% ipython --no-banner

In [1]: import numpy as np

In [2]: import numpy.linalg as la

In [3]: np.set_printoptions(precision=2, suppress=True, linewidth=200)

In [4]: K = np.load("data.npy")

In [5]: K
Out[5]: 
array([[ 3,  4,  5,  6],
       [ 7,  8,  9, 10],
       [11, 12, 13, 14],
       [15, 16, 17, 18],
       [19, 20, 21, 22],
       [23, 24, 25, 26],
       [27, 28, 29, 30],
       [31, 32, 33, 34],
       [35, 36, 37, 38],
       [39, 40, 41, 42],
       [43, 44, 45, 46],
       [47, 48, 49, 50]])

In [6]: # rows and columns are dependent

In [7]: Uu, sigma, Vh = la.svd(K)

In [8]: vecs = Vh[:(sigma > 1e-8).sum()]

In [9]: rng = np.random.default_rng(9050)

In [10]: x0 = K[10] + 5 * K[4] + rng.integers(2) * np.eye(4)[2]

In [11]: print(x0)
[138. 144. 150. 156.]

In [12]: round(la.norm(x0 - vecs.T @ vecs @ x0), 2)
Out[12]: np.float64(0.0)

In [13]: np.allclose(vecs.T @ vecs @ x0, x0)
Out[13]: True

In [14]: vecs.T @ vecs
Out[14]: 
array([[ 0.7,  0.4,  0.1, -0.2],
       [ 0.4,  0.3,  0.2,  0.1],
       [ 0.1,  0.2,  0.3,  0.4],
       [-0.2,  0.1,  0.4,  0.7]])

In [15]: la.matrix_rank(np.vstack([K, x0]))
Out[15]: np.int64(2)

In [16]: print(la.lstsq(K[:-1].T, K[-1])[2])
2

In [17]: np.allclose(K[:-1].T @ la.lstsq(K[:-1].T, K[-1])[0], K[-1])
Out[17]: True

In [18]: K @ la.pinv(K) @ K
Out[18]: 
array([[ 3.,  4.,  5.,  6.],
       [ 7.,  8.,  9., 10.],
       [11., 12., 13., 14.],
       [15., 16., 17., 18.],
       [19., 20., 21., 22.],
       [23., 24., 25., 26.],
       [27., 28., 29., 30.],
       [31., 32., 33., 34.],
       [35., 36., 37., 38.],
       [39., 40., 41., 42.],
       [43., 44., 45., 46.],
       [47., 48., 49., 50.]])

In [19]: np.abs(np.diag(la.qr(K)[1])) > 1e-9
Out[19]: array([ True,  True, False, False])
